In [1]: import numpy as np

In [2]: np.set_printoptions(precision=2, suppress=True, linewidth=160)

In [3]: tidy = lambda a: np.round(a, 2) + 0

In [4]: feats = np.load("out1.npy")

In [5]: tidy(feats)
Out[5]: 
array([[-0.46, -0.83, -0.2 ,  0.18,  0.13],
       [ 0.3 ,  0.15, -0.83,  0.44,  0.1 ],
       [-0.3 ,  0.25, -0.17, -0.39,  0.82],
       [ 0.17, -0.21, -0.44, -0.78, -0.34],
       [ 0.76, -0.42,  0.23, -0.04,  0.43]])

In [6]: np.allclose(feats, feats.T)
Out[6]: False

In [7]: tidy(np.linalg.det(feats))
Out[7]: np.float64(1.0)

In [8]: tidy((feats - feats.T) / 2)
Out[8]: 
array([[ 0.  , -0.57,  0.05,  0.01, -0.32],
       [ 0.57,  0.  , -0.54,  0.33,  0.26],
       [-0.05,  0.54,  0.  ,  0.03,  0.29],
       [-0.01, -0.33, -0.03,  0.  , -0.15],
       [ 0.32, -0.26, -0.29,  0.15,  0.  ]])

In [9]: np.allclose(feats @ feats.T, feats.T @ feats)
Out[9]: True

In [10]: x0 = np.array([-1, -1, 1, -2, -1])

In [11]: y = feats @ x0

In [12]: coef, lr = np.zeros(5), 1 / np.linalg.norm(feats, 2) ** 2

In [13]: for i in range(3):
    ...:     coef -= lr * feats.T @ (feats @ coef - y)
    ...:     if i % 1 == 0: print(i, round(np.linalg.norm(feats @ coef - y), 2))
    ...: 
0 0.0
1 0.0
2 0.0

In [14]: coef
Out[14]: array([-1., -1.,  1., -2., -1.])

In [15]: tidy(np.linalg.cond(feats))
Out[15]: np.float64(1.0)

In [16]: hat = np.triu(np.array([[2, 2, 0, 2, 1],
    ...:     [1, 0, 2, 2, 1],
    ...:     [2, 0, 1, 2, 2],
    ...:     [0, 0, 0, 2, 1],
    ...:     [0, 0, 2, 2, 0]]), 1) + np.eye(5)

In [17]: other = hat @ feats @ np.linalg.inv(hat)

In [18]: np.linalg.matrix_rank(other)
Out[18]: np.int64(5)

In [19]: tidy(np.trace(other)), tidy(np.trace(feats))
Out[19]: (np.float64(-0.84), np.float64(-0.84))

In [20]: tidy(np.linalg.det(other))
Out[20]: np.float64(1.0)

In [21]: r0 = np.array([-2, -2, 4, 3, 1])

In [22]: other = feats + np.outer(r0, np.eye(5)[1])

In [23]: tidy(np.linalg.det(other) / np.linalg.det(feats)), tidy(1 + np.linalg.solve(feats, r0)[1])
Out[23]: (np.float64(2.3), np.float64(2.3))

In [24]: tidy(other)
Out[24]: 
array([[-0.46, -2.83, -0.2 ,  0.18,  0.13],
       [ 0.3 , -1.85, -0.83,  0.44,  0.1 ],
       [-0.3 ,  4.25, -0.17, -0.39,  0.82],
       [ 0.17,  2.79, -0.44, -0.78, -0.34],
       [ 0.76,  0.58,  0.23, -0.04,  0.43]])

In [25]: F = np.loadtxt("m.csv", delimiter=",")

In [26]: tidy(F)
Out[26]: 
array([[-0.36, -0.87,  0.34],
       [ 0.86, -0.17,  0.47],
       [-0.36,  0.46,  0.81]])

In [27]: x0 = np.array([0, -1, 2])

In [28]: [p for p in range(1, 25) if np.allclose(np.linalg.matrix_power(F, p), np.eye(3))]
Out[28]: []

In [29]: tidy(np.abs(np.linalg.eigvals(F)))
Out[29]: array([1., 1., 1.])

In [30]: tidy(F.T @ (F @ x0))
Out[30]: array([ 0., -1.,  2.])

In [31]: 3 - np.linalg.matrix_rank(F - np.eye(3), tol=1e-8)
Out[31]: np.int64(1)

In [32]: tidy(np.linalg.inv(F))
Out[32]: 
array([[-0.36,  0.86, -0.36],
       [-0.87, -0.17,  0.46],
       [ 0.34,  0.47,  0.81]])

In [33]: hat = np.triu(np.array([[2, 1, 1], [3, 3, 1], [0, 1, 2]]), 1) + np.eye(3)

In [34]: other = hat @ F @ np.linalg.inv(hat)

In [35]: tidy(other)
Out[35]: 
array([[ 0.15, -0.73,  2.2 ],
       [ 0.51, -0.22,  0.99],
       [-0.36,  0.82,  0.35]])

In [36]: tidy(hat @ F - F @ hat)
Out[36]: 
array([[ 0.51,  0.65,  2.51],
       [-0.36, -0.4 ,  0.12],
       [ 0.  ,  0.36, -0.11]])

In [37]: def softmax(z):
    ...:     e = np.exp(z - z.max(axis=-1, keepdims=True))
    ...:     return e / e.sum(axis=-1, keepdims=True)
    ...: 

In [38]: tidy(softmax(other[1]))
Out[38]: array([0.32, 0.16, 0.52])

In [39]: softmax(other).sum(axis=1)
Out[39]: array([1., 1., 1.])

In [40]: tidy(softmax(10 * other[1]))
Out[40]: array([0.01, 0.  , 0.99])

In [41]: tidy(softmax(other[1] + -2))
Out[41]: array([0.32, 0.16, 0.52])

In [42]: att = other @ other.T / np.sqrt(3)

In [43]: softmax(att).round(6).argmax(axis=1)
Out[43]: array([0, 0, 2])

In [44]: tidy(softmax(att + np.triu(np.full(att.shape, -np.inf), 1)))
Out[44]: 
array([[1.  , 0.  , 0.  ],
       [0.66, 0.34, 0.  ],
       [0.28, 0.26, 0.45]])

In [45]: r0 = np.array([3, 3, 0])

In [46]: other = F + np.outer(r0, np.eye(3)[1])

In [47]: np.linalg.matrix_rank(np.linalg.inv(other) - np.linalg.inv(F), tol=1e-8)
Out[47]: np.int64(1)

In [48]: tidy(np.linalg.det(other) / np.linalg.det(F)), tidy(1 + np.linalg.solve(F, r0)[1])
Out[48]: (np.float64(-2.12), np.float64(-2.12))

In [49]: A = np.minimum.outer(np.arange(1, 9), np.arange(1, 9)) * -1

In [50]: A
Out[50]: 
array([[-1, -1, -1, -1, -1, -1, -1, -1],
       [-1, -2, -2, -2, -2, -2, -2, -2],
       [-1, -2, -3, -3, -3, -3, -3, -3],
       [-1, -2, -3, -4, -4, -4, -4, -4],
       [-1, -2, -3, -4, -5, -5, -5, -5],
       [-1, -2, -3, -4, -5, -6, -6, -6],
       [-1, -2, -3, -4, -5, -6, -7, -7],
       [-1, -2, -3, -4, -5, -6, -7, -8]])

In [51]: other = A / np.sqrt((A ** 2).mean(axis=1, keepdims=True))

In [52]: tidy(other[5])
Out[52]: array([-0.22, -0.44, -0.66, -0.89, -1.11, -1.33, -1.33, -1.33])

In [53]: np.linalg.matrix_rank(A - A.mean(axis=1, keepdims=True))
Out[53]: np.int64(7)

In [54]: O, evecs = np.linalg.qr(A[:, :7])[0], np.linalg.qr(A[:, 7:])[0]

In [55]: sig = np.linalg.svd(O.T @ evecs, compute_uv=False)

In [56]: (sig > 0.9).sum()
Out[56]: np.int64(1)

In [57]: tidy(np.linalg.norm(O @ O.T - evecs @ evecs.T, 2))
Out[57]: np.float64(1.0)

In [58]: tidy(sig)
Out[58]: array([1.])

In [59]: t = np.radians(102)

In [60]: Rm = np.eye(8)

In [61]: Rm[7, 7] = Rm[0, 0] = np.cos(t)

In [62]: Rm[7, 0], Rm[0, 7] = -np.sin(t), np.sin(t)

In [63]: tidy(Rm)
Out[63]: 
array([[-0.21,  0.  ,  0.  ,  0.  ,  0.  ,  0.  ,  0.  ,  0.98],
       [ 0.  ,  1.  ,  0.  ,  0.  ,  0.  ,  0.  ,  0.  ,  0.  ],
       [ 0.  ,  0.  ,  1.  ,  0.  ,  0.  ,  0.  ,  0.  ,  0.  ],
       [ 0.  ,  0.  ,  0.  ,  1.  ,  0.  ,  0.  ,  0.  ,  0.  ],
       [ 0.  ,  0.  ,  0.  ,  0.  ,  1.  ,  0.  ,  0.  ,  0.  ],
       [ 0.  ,  0.  ,  0.  ,  0.  ,  0.  ,  1.  ,  0.  ,  0.  ],
       [ 0.  ,  0.  ,  0.  ,  0.  ,  0.  ,  0.  ,  1.  ,  0.  ],
       [-0.98,  0.  ,  0.  ,  0.  ,  0.  ,  0.  ,  0.  , -0.21]])

In [64]: other = A @ Rm.T

In [65]: tidy(np.linalg.svd(A, compute_uv=False)), tidy(np.linalg.svd(other, compute_uv=False))
Out[65]: 
(array([29.37,  3.34,  1.26,  0.69,  0.46,  0.35,  0.29,  0.26]),
 array([29.37,  3.34,  1.26,  0.69,  0.46,  0.35,  0.29,  0.26]))

In [66]: tidy(np.abs(other - A).max(axis=0))
Out[66]: array([ 6.62,  0.  ,  0.  ,  0.  ,  0.  ,  0.  ,  0.  , 10.64])

In [67]: rng = np.random.default_rng(4524)

In [68]: z = rng.permutation(8)

In [69]: z
Out[69]: array([0, 2, 5, 3, 7, 1, 6, 4])

In [70]: other = Rm[z][:, z]

In [71]: tidy(np.linalg.det(other)), tidy(np.linalg.det(Rm[z]))
Out[71]: (np.float64(1.0), np.float64(-1.0))

In [72]: arr = np.loadtxt("case11.csv", delimiter=",")

In [73]: arr
Out[73]: 
array([[ 119.89,    1.59, -101.22,   99.31, -179.66,  138.83],
       [ 119.97,    0.16,  -98.94,   99.52, -180.57,  140.55],
       [ 119.3 ,   -0.05,  -99.28,   99.37, -178.86,  140.14],
       [ 121.09,   -0.53,  -98.8 ,   98.3 , -180.16,  140.96],
       [ 120.13,    0.51, -100.  ,   99.32, -179.06,  139.4 ],
       [ 119.8 ,   -0.25,  -99.59,   99.64, -180.58,  139.91],
       [ 120.08,   -1.92,  -99.79,   98.98, -181.04,  139.89],
       [ 119.46,    0.89,  -99.27,  100.25, -179.06,  139.89],
       [ 121.63,    0.78, -100.96,   97.57, -179.26,  138.86],
       [ 120.02,    1.05, -100.9 ,   98.85, -179.34,  141.06],
       [ 119.87,    1.94,  -99.04,   99.3 , -180.09,  139.21],
       [ 119.85,   -0.41,  -98.48,  101.65, -178.34,  139.57],
       [ 119.16,    0.8 , -101.58,  101.35, -180.96,  139.07],
       [ 120.39,    1.24, -100.11,   99.49, -180.29,  140.85],
       [ 122.19,   -0.51,  -99.43,   99.87, -180.29,  139.07],
       [ 120.11,    0.55, -100.73,  101.59, -178.68,  140.8 ]])

In [74]: z = arr[:, 5] > np.median(arr[:, 5])

In [75]: r0 = arr[z].mean(axis=0) - arr[~z].mean(axis=0)

In [76]: ((arr - arr.mean(axis=0)) @ r0 > 0).astype(int)
Out[76]: array([0, 1, 1, 1, 0, 1, 1, 1, 0, 1, 0, 0, 0, 1, 0, 1])
